>>> import numpy as np
>>> import numpy.linalg as la
>>> np.set_printoptions(precision=3, suppress=True, linewidth=200, sign=" ")
>>> def rd(a):
...     return np.round(a, 3) + 0
... 
>>> F = np.load("dump.npy")
>>> F
array([[-1,  0,  1,  2,  3,  4,  5,  6],
       [ 7,  8,  9, 10, 11, 12, 13, 14],
       [15, 16, 17, 18, 19, 20, 21, 22],
       [23, 24, 25, 26, 27, 28, 29, 30],
       [31, 32, 33, 34, 35, 36, 37, 38],
       [39, 40, 41, 42, 43, 44, 45, 46],
       [47, 48, 49, 50, 51, 52, 53, 54],
       [55, 56, 57, 58, 59, 60, 61, 62],
       [63, 64, 65, 66, 67, 68, 69, 70],
       [71, 72, 73, 74, 75, 76, 77, 78],
       [79, 80, 81, 82, 83, 84, 85, 86]])
>>> rk = la.matrix_rank(F)
>>> print(rk)
2
>>> null = la.svd(F)[2][rk:].T
>>> [int(la.matrix_rank(F[:, :j + 1])) for j in range(8)]
[1, 2, 2, 2, 2, 2, 2, 2]
>>> [int(la.matrix_rank(np.delete(F, i, axis=0))) for i in range(11)]
[2, 2, 2, 2, 2, 2, 2, 2, 2, 2, 2]
>>> print(null.shape)
(8, 6)
>>> rd(la.norm(F, axis=1))
array([   9.592,   30.397,   52.726,   75.233,   97.796,  120.383,  142.983,  165.59 ,  188.202,  210.817,  233.435])
>>> rd(la.norm(F, "nuc"))
np.float64(475.325)
>>> F[7] @ F[4]
np.int64(16188)
>>> def softmax(z):
...     e = np.exp(z - z.max(axis=-1, keepdims=True))
...     return e / e.sum(axis=-1, keepdims=True)
... 
>>> softmax(F).sum(axis=1)
array([ 1.,  1.,  1.,  1.,  1.,  1.,  1.,  1.,  1.,  1.,  1.])
>>> rd(softmax(F[7] + -1))
array([ 0.001,  0.002,  0.004,  0.012,  0.031,  0.086,  0.233,  0.632])
>>> rd(softmax(10 * F[7]))
array([ 0.,  0.,  0.,  0.,  0.,  0.,  0.,  1.])
>>> rd(softmax(F[7]))
array([ 0.001,  0.002,  0.004,  0.012,  0.031,  0.086,  0.233,  0.632])
>>> S = F @ F.T / np.sqrt(8)
>>> softmax(S).round(6).argmax(axis=1)
array([ 10,  10,  10,  10,  10,  10,  10,  10,  10,  10,  10])
>>> rd(softmax(S))
array([[ 0.,  0.,  0.,  0.,  0.,  0.,  0.,  0.,  0.,  0.,  1.],
       [ 0.,  0.,  0.,  0.,  0.,  0.,  0.,  0.,  0.,  0.,  1.],
       [ 0.,  0.,  0.,  0.,  0.,  0.,  0.,  0.,  0.,  0.,  1.],
       [ 0.,  0.,  0.,  0.,  0.,  0.,  0.,  0.,  0.,  0.,  1.],
       [ 0.,  0.,  0.,  0.,  0.,  0.,  0.,  0.,  0.,  0.,  1.],
       [ 0.,  0.,  0.,  0.,  0.,  0.,  0.,  0.,  0.,  0.,  1.],
       [ 0.,  0.,  0.,  0.,  0.,  0.,  0.,  0.,  0.,  0.,  1.],
       [ 0.,  0.,  0.,  0.,  0.,  0.,  0.,  0.,  0.,  0.,  1.],
       [ 0.,  0.,  0.,  0.,  0.,  0.,  0.,  0.,  0.,  0.,  1.],
       [ 0.,  0.,  0.,  0.,  0.,  0.,  0.,  0.,  0.,  0.,  1.],
       [ 0.,  0.,  0.,  0.,  0.,  0.,  0.,  0.,  0.,  0.,  1.]])
>>> np.abs(F).max()
np.int64(86)
>>> mat = np.array([[2, 0, 0, -1], [0, 2, 0, 0], [0, 0, 0, 0], [-1, 0, 0, -1]])
>>> mat
array([[ 2,  0,  0, -1],
       [ 0,  2,  0,  0],
       [ 0,  0,  0,  0],
       [-1,  0,  0, -1]])
>>> left, s, VT = la.svd(mat)
>>> rd(s)
array([ 2.303,  2.   ,  1.303,  0.   ])
>>> Y = left[:, :3] @ np.diag(s[:3]) @ VT[:3]
>>> rd(Y)
array([[ 2.,  0.,  0., -1.],
       [ 0.,  2.,  0.,  0.],
       [ 0.,  0.,  0.,  0.],
       [-1.,  0.,  0., -1.]])
>>> print(rd(la.norm(mat - Y) / la.norm(mat)))
0.0
>>> la.matrix_rank(mat, rtol=0.05)
np.int64(3)
>>> rd(la.norm(mat - Y, 2)), s[3]
(np.float64(0.0), np.float64(0.0))
>>> Y = mat[0, 0] * mat[1:] - np.outer(mat[1:, 0], mat[0])
>>> Y
array([[ 0,  4,  0,  0],
       [ 0,  0,  0,  0],
       [ 0,  0,  0, -3]])
>>> np.flatnonzero(~Y.round(6).any(axis=1))
array([ 1])
>>> A = np.array([[2, 0, 0, 0, 1, 2, 2],
...     [3, 3, 2, -4, 1, 3, 3],
...     [1, 2, 1, -2, 3, 1, 2],
...     [0, 0, 3, -6, 2, 0, 1],
...     [2, 3, 1, -2, 3, 3, 1]])
>>> W1 = np.array([[4, 5, 4, 3, -5, -1],
...     [-1, 1, 1, 5, 5, -5],
...     [1, 3, 2, -4, -5, -1],
...     [0, 3, 3, 1, 3, 3],
...     [4, 2, 3, -4, 3, 5],
...     [-2, 1, -2, 3, 0, 4],
...     [0, -1, -2, -1, -2, -1]])
>>> coef = np.array([2, 2, 2, 2, 0, 3])
>>> H = np.maximum(A @ W1 + coef, 0)
>>> H
array([[ 10,  14,   5,   8,   0,  12],
       [ 11,  16,   0,  16,   0,   0],
       [ 15,  11,   7,   0,   0,   2],
       [ 13,   0,   0,   0,   0,   0],
       [ 14,  20,  10,  13,   1,   5]])
>>> la.matrix_rank(H)
np.int64(5)
>>> Z = np.array([[0, -1, 1],
...     [-6, 0, 3],
...     [9, 4, -4],
...     [9, 9, 0],
...     [-3, 4, -7],
...     [-3, -9, -6]])
>>> (H @ Z).round(6).argmax(axis=1)
array([ 0,  1,  2,  2,  1])
>>> np.count_nonzero(H)
np.int64(19)
>>> H - H[0]
array([[  0,   0,   0,   0,   0,   0],
       [  1,   2,  -5,   8,   0, -12],
       [  5,  -3,   2,  -8,   0, -10],
       [  3, -14,  -5,  -8,   0, -12],
       [  4,   6,   5,   5,   1,  -7]])
>>> print(np.abs(H).max())
20
>>> H.shape
(5, 6)
>>> H.sum(axis=1)
array([ 49,  43,  35,  13,  63])
>>> H.mean(axis=0)
array([ 12.6,  12.2,   4.4,   7.4,   0.2,   3.8])
>>> H.sum(axis=0)
array([ 63,  61,  22,  37,   1,  19])
>>> print(la.matrix_rank(H))
5
